>>> import numpy as np
>>> np.set_printoptions(precision=4, suppress=True, linewidth=140, sign=" ")
>>> def rd(a):
...     return np.round(a, 4) + 0
... 
>>> E = np.loadtxt("test11.csv", delimiter=",")
>>> E
array([[ 1.    ,  0.7   ,  0.49  ,  0.343 ,  0.2401,  0.1681,  0.1176],
       [ 0.7   ,  1.    ,  0.7   ,  0.49  ,  0.343 ,  0.2401,  0.1681],
       [ 0.49  ,  0.7   ,  1.    ,  0.7   ,  0.49  ,  0.343 ,  0.2401],
       [ 0.343 ,  0.49  ,  0.7   ,  1.    ,  0.7   ,  0.49  ,  0.343 ],
       [ 0.2401,  0.343 ,  0.49  ,  0.7   ,  1.    ,  0.7   ,  0.49  ],
       [ 0.1681,  0.2401,  0.343 ,  0.49  ,  0.7   ,  1.    ,  0.7   ],
       [ 0.1176,  0.1681,  0.2401,  0.343 ,  0.49  ,  0.7   ,  1.    ]])
>>> left, s, Vh = np.linalg.svd(E, full_matrices=False)
>>> rd(s)
array([ 3.679 ,  1.5337,  0.7087,  0.4051,  0.2751,  0.2136,  0.1849])
>>> rd(np.sqrt((s ** 2).sum())), rd(np.linalg.norm(E))
(np.float64(4.0876), np.float64(4.0876))
>>> np.allclose(left * s @ Vh, E)
True
>>> (s > 1e-8).sum()
np.int64(7)
>>> rd(s / s[0])
array([ 1.    ,  0.4169,  0.1926,  0.1101,  0.0748,  0.058 ,  0.0503])
>>> rd(np.abs(Vh[0]))
array([ 0.3037,  0.3737,  0.4177,  0.4328,  0.4177,  0.3737,  0.3037])
>>> rd(left.T @ E @ Vh.T)
array([[ 3.679 ,  0.    ,  0.    ,  0.    ,  0.    ,  0.    ,  0.    ],
       [ 0.    ,  1.5337,  0.    ,  0.    ,  0.    ,  0.    ,  0.    ],
       [ 0.    ,  0.    ,  0.7087,  0.    ,  0.    ,  0.    ,  0.    ],
       [ 0.    ,  0.    ,  0.    ,  0.4051,  0.    ,  0.    ,  0.    ],
       [ 0.    ,  0.    ,  0.    ,  0.    ,  0.2751,  0.    ,  0.    ],
       [ 0.    ,  0.    ,  0.    ,  0.    ,  0.    ,  0.2136,  0.    ],
       [ 0.    ,  0.    ,  0.    ,  0.    ,  0.    ,  0.    ,  0.1849]])
>>> rd(Vh @ Vh.T)
array([[ 1.,  0.,  0.,  0.,  0.,  0.,  0.],
       [ 0.,  1.,  0.,  0.,  0.,  0.,  0.],
       [ 0.,  0.,  1.,  0.,  0.,  0.,  0.],
       [ 0.,  0.,  0.,  1.,  0.,  0.,  0.],
       [ 0.,  0.,  0.,  0.,  1.,  0.,  0.],
       [ 0.,  0.,  0.,  0.,  0.,  1.,  0.],
       [ 0.,  0.,  0.,  0.,  0.,  0.,  1.]])
>>> np.abs(left[:, 0]).round(6).argmax()
np.int64(3)
>>> left.shape, s.shape, Vh.shape
((7, 7), (7,), (7, 7))
>>> np.trace(E)
np.float64(7.0)
>>> E.inv()
Traceback (most recent call last):
  File "<python-input-17>", line 1, in <module>
    E.inv()
    ^^^^^
AttributeError: 'numpy.ndarray' object has no attribute 'inv'
>>> np.linalg.determinant(E)
Traceback (most recent call last):
  File "<python-input-18>", line 1, in <module>
    np.linalg.determinant(E)
    ^^^^^^^^^^^^^^^^^^^^^
AttributeError: module 'numpy.linalg' has no attribute 'determinant'
>>> rng = np.random.default_rng(24)
>>> ang = rng.uniform(0, 2 * np.pi, 13)
>>> q, _ = np.linalg.qr(np.array([[-0.3, 0.5],
...     [-0.1, 0.0],
...     [-1.9, 1.3],
...     [0.3, 0.0],
...     [0.1, 0.5],
...     [-0.1, 0.6],
...     [-0.9, -0.9]]))
>>> X = 3 * np.c_[np.cos(ang), np.sin(ang)] @ q.T
>>> rd(X)
array([[ 0.8192,  0.0039,  2.1734, -0.0117,  0.8037,  0.9729, -1.4186],
       [ 0.7417,  0.0747,  2.7652, -0.2241,  0.4429,  0.6958, -0.2593],
       [ 0.054 ,  0.1571,  1.9005, -0.4714, -0.5745, -0.3437,  2.1656],
       [ 0.3896,  0.1422,  2.6059, -0.4267, -0.1793,  0.0977,  1.3468],
       [ 0.108 ,  0.1567,  2.0357, -0.4701, -0.5188, -0.2779,  2.0621],
       [ 0.08  ,  0.157 ,  1.9665, -0.471 , -0.5481, -0.3123,  2.1171],
       [-0.7953, -0.0465, -2.5882,  0.1394, -0.6094, -0.8335,  0.7622],
       [ 0.0061, -0.1568, -1.7406,  0.4705,  0.6335,  0.4151, -2.2695],
       [-0.6843,  0.079 , -0.8941, -0.2371, -1.0004, -1.0266,  2.3697],
       [-0.816 ,  0.0059, -2.0557, -0.0177, -0.8396, -0.9945,  1.5536],
       [-0.5865,  0.1033, -0.3678, -0.3099, -0.9998, -0.9724,  2.5434],
       [ 0.731 ,  0.0788,  2.7831, -0.2364,  0.4158,  0.6723, -0.1811],
       [-0.6389, -0.1051, -2.8386,  0.3154, -0.2185, -0.4934, -0.3637]])
>>> left, s, Vh = np.linalg.svd(X)
>>> np.argmax(s[:-1] / (s[1:] + 1e-6)) + 1
np.int64(2)
>>> M2 = left[:, :2] @ np.diag(s[:2]) @ Vh[:2]
>>> rd(M2)
array([[ 0.8192,  0.0039,  2.1734, -0.0117,  0.8037,  0.9729, -1.4186],
       [ 0.7417,  0.0747,  2.7652, -0.2241,  0.4429,  0.6958, -0.2593],
       [ 0.054 ,  0.1571,  1.9005, -0.4714, -0.5745, -0.3437,  2.1656],
       [ 0.3896,  0.1422,  2.6059, -0.4267, -0.1793,  0.0977,  1.3468],
       [ 0.108 ,  0.1567,  2.0357, -0.4701, -0.5188, -0.2779,  2.0621],
       [ 0.08  ,  0.157 ,  1.9665, -0.471 , -0.5481, -0.3123,  2.1171],
       [-0.7953, -0.0465, -2.5882,  0.1394, -0.6094, -0.8335,  0.7622],
       [ 0.0061, -0.1568, -1.7406,  0.4705,  0.6335,  0.4151, -2.2695],
       [-0.6843,  0.079 , -0.8941, -0.2371, -1.0004, -1.0266,  2.3697],
       [-0.816 ,  0.0059, -2.0557, -0.0177, -0.8396, -0.9945,  1.5536],
       [-0.5865,  0.1033, -0.3678, -0.3099, -0.9998, -0.9724,  2.5434],
       [ 0.731 ,  0.0788,  2.7831, -0.2364,  0.4158,  0.6723, -0.1811],
       [-0.6389, -0.1051, -2.8386,  0.3154, -0.2185, -0.4934, -0.3637]])
>>> rd(np.linalg.norm(X - M2) / np.linalg.norm(X))
np.float64(0.0)
>>> np.linalg.matrix_rank(X, rtol=0.05)
np.int64(2)
>>> left, s, Vh = np.linalg.svd(X)
>>> evecs = Vh[:(s > 1e-8).sum()]
>>> x0 = X[10] + -1 * X[3] + rng.integers(2) * np.eye(7)[5]
>>> rd(x0)
array([-0.9761, -0.0389, -2.9737,  0.1167, -0.8204, -1.0701,  1.1966])
>>> np.allclose(evecs.T @ evecs @ x0, x0)
True
>>> rd(np.linalg.norm(x0 - evecs.T @ evecs @ x0))
np.float64(0.0)
>>> np.linalg.matrix_rank(np.vstack([X, x0]))
np.int64(2)
>>> rd(np.diag(evecs.T @ evecs))
array([ 0.0746,  0.0027,  0.8954,  0.0247,  0.1121,  0.121 ,  0.7694])
>>> rk = np.linalg.matrix_rank(X)
>>> rk
np.int64(2)
>>> ns = np.linalg.svd(X)[2][rk:].T
>>> np.linalg.matrix_rank(X.T @ X), np.linalg.matrix_rank(X @ X.T)
(np.int64(2), np.int64(2))
>>> np.allclose(X @ ns, 0)
True
>>> [int(np.linalg.matrix_rank(np.delete(X, i, axis=0))) for i in range(13)]
[2, 2, 2, 2, 2, 2, 2, 2, 2, 2, 2, 2, 2]
>>> np.unique(X.round(6), axis=0).shape
(13, 7)
>>> rd(X @ np.linalg.pinv(X) @ X)
array([[ 0.8192,  0.0039,  2.1734, -0.0117,  0.8037,  0.9729, -1.4186],
       [ 0.7417,  0.0747,  2.7652, -0.2241,  0.4429,  0.6958, -0.2593],
       [ 0.054 ,  0.1571,  1.9005, -0.4714, -0.5745, -0.3437,  2.1656],
       [ 0.3896,  0.1422,  2.6059, -0.4267, -0.1793,  0.0977,  1.3468],
       [ 0.108 ,  0.1567,  2.0357, -0.4701, -0.5188, -0.2779,  2.0621],
       [ 0.08  ,  0.157 ,  1.9665, -0.471 , -0.5481, -0.3123,  2.1171],
       [-0.7953, -0.0465, -2.5882,  0.1394, -0.6094, -0.8335,  0.7622],
       [ 0.0061, -0.1568, -1.7406,  0.4705,  0.6335,  0.4151, -2.2695],
       [-0.6843,  0.079 , -0.8941, -0.2371, -1.0004, -1.0266,  2.3697],
       [-0.816 ,  0.0059, -2.0557, -0.0177, -0.8396, -0.9945,  1.5536],
       [-0.5865,  0.1033, -0.3678, -0.3099, -0.9998, -0.9724,  2.5434],
       [ 0.731 ,  0.0788,  2.7831, -0.2364,  0.4158,  0.6723, -0.1811],
       [-0.6389, -0.1051, -2.8386,  0.3154, -0.2185, -0.4934, -0.3637]])
>>> np.allclose(X[:-1].T @ np.linalg.lstsq(X[:-1].T, X[-1])[0], X[-1])
True
>>> np.linalg.matrix_rank(X, rtol=0.1)
np.int64(2)
>>> J = np.load("layer8.npy")
>>> J
array([[ 4,  2,  0,  0],
       [-8,  2,  0,  0],
       [ 0,  0,  4,  2],
       [ 0,  0, -8,  2]])
>>> # splits into 2 blocks
>>> M2 = J / np.linalg.norm(J, axis=1, keepdims=True)
>>> cov = M2 @ M2.T
>>> np.argwhere(np.triu(np.abs(cov) > 0.95, 1))
array([], shape=(0, 2), dtype=int64)
>>> rd(cov)
array([[ 1.    , -0.7593,  0.    ,  0.    ],
       [-0.7593,  1.    ,  0.    ,  0.    ],
       [ 0.    ,  0.    ,  1.    , -0.7593],
       [ 0.    ,  0.    , -0.7593,  1.    ]])
>>> rd(np.linalg.norm(M2, axis=1))
array([ 1.,  1.,  1.,  1.])
>>> rd(np.degrees(np.arccos(np.clip(cov[0, 1], -1, 1))))
np.float64(139.3987)
>>> np.flatnonzero(np.linalg.matrix_power((J != 0) + (J.T != 0) + np.eye(4), 4)[0])
array([ 0,  1])
>>> (np.linalg.matrix_power((J != 0) + (J.T != 0) + np.eye(4), 4) > 0).astype(int)
array([[ 1,  1,  0,  0],
       [ 1,  1,  0,  0],
       [ 0,  0,  1,  1],
       [ 0,  0,  1,  1]])
>>> J @ J
array([[  0,  12,   0,   0],
       [-48, -12,   0,   0],
       [  0,   0,   0,  12],
       [  0,   0, -48, -12]])
>>> K = np.diag(np.array([0, 3, -1])) + -3 * np.eye(3, k=1) + -3 * np.eye(3, k=-1)
>>> K
array([[ 0., -3.,  0.],
       [-3.,  3., -3.],
       [ 0., -3., -1.]])
>>> x0 = np.array([-8, -6, 9])
>>> target = K @ x0
>>> target
array([ 18., -21.,   9.])
>>> rd(np.linalg.solve(K, target + K[:, 0]))
array([-7., -6.,  9.])
>>> rd(np.linalg.solve(K.T, K[1]))
array([ 0.,  1.,  0.])
>>> data = np.array([[4.0, 1.0, 1.0, 1.0, 1.0, 1.0, 1.0, 1.0],
...     [1.0, 4.0, 1.0, 1.0, 1.0, 1.0, 1.0, 1.0],
...     [1.0, 1.0, 4.0, 1.0, 1.0, 1.0, 1.0, 1.0],
...     [1.0, 1.0, 1.0, 4.0, 1.0, 1.0, 1.0, 1.0],
...     [1.0, 1.0, 1.0, 1.0, 4.0, 1.0, 1.0, 1.0],
...     [1.0, 1.0, 1.0, 1.0, 1.0, 4.0, 1.0, 1.0],
...     [1.0, 1.0, 1.0, 1.0, 1.0, 1.0, 4.0, 1.0],
...     [1.0, 1.0, 1.0, 1.0, 1.0, 1.0, 1.0, 4.0]])
>>> # equal to its transpose
>>> evals, evecs = np.linalg.eigh(data)
>>> x0 = np.array([2, 0, 2, 3, 2, 0, 3, 1])
>>> np.abs(data).sum(axis=1).max(), np.abs(evals).max()
(np.float64(11.0), np.float64(11.0))
>>> rd(evecs * np.maximum(evals, 0) @ evecs.T)
array([[ 4.,  1.,  1.,  1.,  1.,  1.,  1.,  1.],
       [ 1.,  4.,  1.,  1.,  1.,  1.,  1.,  1.],
       [ 1.,  1.,  4.,  1.,  1.,  1.,  1.,  1.],
       [ 1.,  1.,  1.,  4.,  1.,  1.,  1.,  1.],
       [ 1.,  1.,  1.,  1.,  4.,  1.,  1.,  1.],
       [ 1.,  1.,  1.,  1.,  1.,  4.,  1.,  1.],
       [ 1.,  1.,  1.,  1.,  1.,  1.,  4.,  1.],
       [ 1.,  1.,  1.,  1.,  1.,  1.,  1.,  4.]])
>>> rd(evecs * np.sqrt(evals) @ evecs.T)
array([[ 1.9301,  0.1981,  0.1981,  0.1981,  0.1981,  0.1981,  0.1981,  0.1981],
       [ 0.1981,  1.9301,  0.1981,  0.1981,  0.1981,  0.1981,  0.1981,  0.1981],
       [ 0.1981,  0.1981,  1.9301,  0.1981,  0.1981,  0.1981,  0.1981,  0.1981],
       [ 0.1981,  0.1981,  0.1981,  1.9301,  0.1981,  0.1981,  0.1981,  0.1981],
       [ 0.1981,  0.1981,  0.1981,  0.1981,  1.9301,  0.1981,  0.1981,  0.1981],
       [ 0.1981,  0.1981,  0.1981,  0.1981,  0.1981,  1.9301,  0.1981,  0.1981],
       [ 0.1981,  0.1981,  0.1981,  0.1981,  0.1981,  0.1981,  1.9301,  0.1981],
       [ 0.1981,  0.1981,  0.1981,  0.1981,  0.1981,  0.1981,  0.1981,  1.9301]])
>>> arr = np.loadtxt("x.csv", delimiter=",")
>>> rd(arr)
array([[ 2.1558, -4.4366,  6.6236, -3.1712,  0.0781, -2.5932,  3.8742],
       [-0.6731,  5.1771, -6.8079,  2.9418, -0.4705,  2.5383, -3.3286],
       [ 8.0604,  4.4049, -1.4759, -1.0518, -2.1777, -0.1255,  2.754 ],
       [-2.0724,  4.4832, -6.6401,  3.1608, -0.1008,  2.5924, -3.8463],
       [-8.2438, -2.5457, -0.9398,  2.0842,  1.9968,  1.0216, -3.9116],
       [ 4.8827,  6.2916, -5.4232,  1.2278, -1.7454,  1.5758, -0.3565],
       [ 1.453 , -4.8103,  6.7394, -3.0742,  0.2668, -2.5776,  3.6283],
       [-7.3371, -0.2774, -3.3218,  2.8784,  1.5432,  1.8157, -4.5925],
       [ 2.1873, -4.4188,  6.6172, -3.175 ,  0.0695, -2.5935,  3.8847],
       [ 0.3736,  5.5927, -6.8041,  2.7248, -0.7349,  2.4507, -2.8836],
       [ 8.2266,  3.8903, -0.7496, -1.3851, -2.1514, -0.4041,  3.1491],
       [ 3.4221, -3.6507,  6.2744, -3.2881, -0.2751, -2.5701,  4.2544],
       [ 7.1746,  0.0222,  3.5595, -2.9428, -1.4797, -1.889 ,  4.63  ],
       [-6.0434, -6.0666,  4.5616, -0.6341,  1.9579, -1.166 , -0.5202],
       [-8.184 , -2.2464, -1.284 ,  2.2137,  1.9492,  1.1423, -4.0402],
       [ 7.4954,  5.2296, -2.7893, -0.3946, -2.1584,  0.4   ,  1.9275],
       [ 7.9561,  1.5127,  2.0872, -2.4975, -1.816 , -1.4164,  4.3028],
       [ 7.9165,  4.6874, -1.901 , -0.8471, -2.1813,  0.0414,  2.503 ],
       [-8.2282, -3.8829,  0.7395,  1.3896,  2.1509,  0.4079, -3.1543],
       [-8.2329, -2.4824, -1.0135,  2.1123,  1.987 ,  1.0476, -3.9399],
       [ 0.7437, -5.1459,  6.8042, -2.9548,  0.4523, -2.5428,  3.3568],
       [ 1.2627,  5.8773, -6.7153,  2.5051, -0.9514,  2.3451, -2.4673],
       [ 0.2593, -5.3518,  6.8194, -2.8614,  0.5762, -2.5084,  3.1585],
       [-6.5361,  0.8433, -4.3221,  3.1254,  1.2465,  2.1146, -4.7005],
       [ 8.2665,  3.6698, -0.454 , -1.515 , -2.1337, -0.5152,  3.2981]])
>>> # null space of dimension 5
>>> left, s, Vh = np.linalg.svd(arr, full_matrices=False)
>>> (s > 1e-8).sum()
np.int64(2)
>>> rd(s)
array([ 36.9768,  33.6558,   0.    ,   0.    ,   0.    ,   0.    ,   0.    ])
>>> rd(left.T @ arr @ Vh.T)
array([[ 36.9768,   0.    ,   0.    ,   0.    ,   0.    ,   0.    ,   0.    ],
       [  0.    ,  33.6558,   0.    ,   0.    ,   0.    ,   0.    ,   0.    ],
       [  0.    ,   0.    ,   0.    ,   0.    ,   0.    ,   0.    ,   0.    ],
       [  0.    ,   0.    ,   0.    ,   0.    ,   0.    ,   0.    ,   0.    ],
       [  0.    ,   0.    ,   0.    ,   0.    ,   0.    ,   0.    ,   0.    ],
       [  0.    ,   0.    ,   0.    ,   0.    ,   0.    ,   0.    ,   0.    ],
       [  0.    ,   0.    ,   0.    ,   0.    ,   0.    ,   0.    ,   0.    ]])
>>> rd(Vh @ Vh.T)
array([[ 1.,  0.,  0.,  0.,  0.,  0.,  0.],
       [ 0.,  1.,  0.,  0.,  0.,  0.,  0.],
       [ 0.,  0.,  1.,  0.,  0.,  0.,  0.],
       [ 0.,  0.,  0.,  1.,  0.,  0.,  0.],
       [ 0.,  0.,  0.,  0.,  1.,  0.,  0.],
       [ 0.,  0.,  0.,  0.,  0.,  1.,  0.],
       [ 0.,  0.,  0.,  0.,  0.,  0.,  1.]])
>>> rd(left.T @ left)
array([[ 1.,  0.,  0.,  0.,  0.,  0.,  0.],
       [ 0.,  1.,  0.,  0.,  0.,  0.,  0.],
       [ 0.,  0.,  1.,  0.,  0.,  0.,  0.],
       [ 0.,  0.,  0.,  1.,  0.,  0.,  0.],
       [ 0.,  0.,  0.,  0.,  1.,  0.,  0.],
       [ 0.,  0.,  0.,  0.,  0.,  1.,  0.],
       [ 0.,  0.,  0.,  0.,  0.,  0.,  1.]])
>>> rd(np.cumsum(s ** 2) / np.sum(s ** 2))
array([ 0.5469,  1.    ,  1.    ,  1.    ,  1.    ,  1.    ,  1.    ])
